$ python -q
>>> import numpy as np
>>> from numpy import linalg as LA
>>> np.set_printoptions(precision=3, suppress=True, linewidth=120)
>>> other = np.array([[6, 5, 8, 6, -7, -3, -3, -6, -4, 8],
...     [-8, 0, -4, 9, 6, -5, 8, 9, -7, -8],
...     [2, -9, 7, -6, -3, -5, 2, 1, 5, -4],
...     [-9, -6, 5, 2, 5, 1, 4, -4, -9, -6],
...     [-3, -1, -7, 8, -5, 1, 1, 6, 9, -3],
...     [2, 6, 2, -7, -3, 0, -9, -6, -2, -6],
...     [-8, 9, -4, 6, -4, -2, -4, 2, 4, -6],
...     [7, -1, -7, 8, -4, 9, -7, 1, -1, 0],
...     [-3, -5, 3, 2, 5, 6, -2, 9, -9, -8],
...     [-3, -9, -4, 0, 6, -6, 3, -8, -5, -3]])
>>> data = np.triu(other, 1)
>>> data
array([[ 0,  5,  8,  6, -7, -3, -3, -6, -4,  8],
       [ 0,  0, -4,  9,  6, -5,  8,  9, -7, -8],
       [ 0,  0,  0, -6, -3, -5,  2,  1,  5, -4],
       [ 0,  0,  0,  0,  5,  1,  4, -4, -9, -6],
       [ 0,  0,  0,  0,  0,  1,  1,  6,  9, -3],
       [ 0,  0,  0,  0,  0,  0, -9, -6, -2, -6],
       [ 0,  0,  0,  0,  0,  0,  0,  2,  4, -6],
       [ 0,  0,  0,  0,  0,  0,  0,  0, -1,  0],
       [ 0,  0,  0,  0,  0,  0,  0,  0,  0, -8],
       [ 0,  0,  0,  0,  0,  0,  0,  0,  0,  0]])
>>> r = LA.matrix_rank(data)
>>> r
np.int64(9)
>>> null = LA.svd(data)[2][r:].T
>>> null.shape
(10, 1)
>>> data @ null
array([[0.],
       [0.],
       [0.],
       [0.],
       [0.],
       [0.],
       [0.],
       [0.],
       [0.],
       [0.]])
>>> [int(LA.matrix_rank(np.delete(data, i, axis=0))) for i in range(10)]
[8, 8, 8, 8, 8, 8, 8, 8, 8, 9]
>>> print(np.allclose(data @ null, 0))
True
>>> np.prod(np.diag(data)), np.round(LA.det(data), 3)
(np.int64(0), np.float64(0.0))
>>> np.sort(LA.eigvals(data))
array([0., 0., 0., 0., 0., 0., 0., 0., 0., 0.])
>>> LA.matrix_rank(data - data[0, 0] * np.eye(10))
np.int64(9)
>>> print(data @ data)
[[   0    0  -20   -3   36  -66  100   -1 -112  -19]
 [   0    0    0   24   57   35   79   42  -14  -18]
 [   0    0    0    0  -30   -9   18   40   44   23]
 [   0    0    0    0    0    5   -4   32   63   27]
 [   0    0    0    0    0    0   -9   -4   -4  -84]
 [   0    0    0    0    0    0    0  -18  -30   70]
 [   0    0    0    0    0    0    0    0   -2  -32]
 [   0    0    0    0    0    0    0    0    0    8]
 [   0    0    0    0    0    0    0    0    0    0]
 [   0    0    0    0    0    0    0    0    0    0]]
>>> A = np.loadtxt("m.csv", delimiter=",")
>>> A
array([[ -8.043, -18.668,  -2.542,   2.223,  19.516,   6.848,   2.279],
       [-15.472,   0.427,  -1.537,   4.196,  -6.934, -10.965, -10.507],
       [-16.112,   2.007,  -1.165,   5.763,  -6.6  , -12.734,  -9.186],
       [ -6.473, -21.156,  -3.935,   1.45 ,  20.672,   6.32 ,   3.027],
       [-15.268,   1.166,  -2.821,   6.046,  -7.972, -11.275, -10.044],
       [ 17.81 ,  -4.193,  27.576,  10.716,   4.893,  -7.857,   3.986],
       [ 19.16 ,  -5.736,  29.516,  12.715,   6.818,  -5.697,   4.153],
       [ -7.529, -20.486,  -2.305,   1.766,  22.615,   8.028,   0.554],
       [ 19.216,  -5.697,  29.805,   9.56 ,   5.813,  -7.68 ,   4.509],
       [ 17.29 ,  -5.067,  31.367,  11.44 ,   5.03 ,  -9.105,   3.544],
       [ 17.503,  -5.401,  29.189,   9.168,   3.46 ,  -6.002,   2.196],
       [ -8.175, -19.986,  -3.844,   1.091,  21.415,   6.778,   2.064],
       [ 17.024,  -5.992,  29.815,   9.45 ,   3.93 ,  -9.681,   1.681],
       [ 18.456,  -4.398,  29.002,  10.316,   3.184,  -7.893,   1.922],
       [-16.35 ,   0.819,  -3.604,   2.588,  -9.126, -11.599, -10.684],
       [ 18.27 ,  -5.5  ,  31.911,   9.034,   5.723,  -7.346,   3.857],
       [-16.905,   1.557,  -0.953,   5.472,  -8.362, -11.662,  -8.998],
       [ -7.928, -20.633,  -4.142,   0.29 ,  20.054,   5.156,   1.335],
       [-16.142,   1.268,  -2.81 ,   3.9  ,  -7.213, -12.323,  -9.873],
       [ 18.042,  -3.225,  29.251,  10.15 ,   4.313,  -8.728,   4.436],
       [ -6.737, -20.649,  -1.265,   2.694,  21.206,   5.552,   1.793],
       [ 19.499,  -6.361,  28.582,  10.774,   5.486,  -8.643,   6.358],
       [ -8.091, -19.91 ,  -3.199,   3.052,  21.563,   6.061,   1.328],
       [ 19.14 ,  -6.193,  27.703,  11.394,   4.743,  -7.443,   3.909],
       [-15.951,   2.158,  -2.564,   4.76 ,  -6.786, -12.3  , -10.884],
       [ 16.04 ,  -4.969,  29.885,   9.978,   4.889,  -8.979,   4.485],
       [ -7.592, -19.549,  -2.688,   3.364,  22.245,   6.529,   1.477],
       [ 18.01 ,  -4.924,  31.788,  13.115,   5.06 ,  -7.42 ,   2.905],
       [-16.621,   3.177,  -4.278,   2.947,  -9.039, -11.937,  -9.845],
       [ -7.352, -19.722,  -2.24 ,   2.07 ,  21.384,   7.271,   1.085],
       [ -6.217, -20.373,  -5.061,   1.474,  22.269,   5.649,   1.029],
       [ -6.452, -18.934,  -4.233,   3.381,  19.333,   6.534,   1.678],
       [ 18.346,  -5.461,  30.222,  10.286,   4.905,  -7.17 ,   3.184],
       [ -7.606, -20.15 ,  -3.864,   3.003,  21.08 ,   6.411,   1.918]])
>>> D = LA.norm(A[:, None] - A[None], axis=-1)
>>> D[:5, :5]
array([[ 0.   , 40.064, 41.279,  3.656, 41.185],
       [40.064,  0.   ,  3.238, 42.475,  2.655],
       [41.279,  3.238,  0.   , 43.723,  2.998],
       [ 3.656, 42.475, 43.723,  0.   , 43.576],
       [41.185,  2.655,  2.998, 43.576,  0.   ]])
>>> np.flatnonzero(D[18] < D.mean() / 2)
array([ 1,  2,  4, 14, 16, 18, 24, 28])
>>> print((D + 1e9 * np.eye(34)).round(6).argmin(axis=1))
[29 18 16 11 24 19 23 29 32 27 13 33 13 10 28 32  2 11 24  5 29  8 33  5 18  9 22  9 14  7 33 33  8 22]
>>> D[18].round(6).argsort(kind="stable")[:4]
array([18, 24,  1,  4])
>>> D.mean(axis=1).argmax()
np.int64(28)
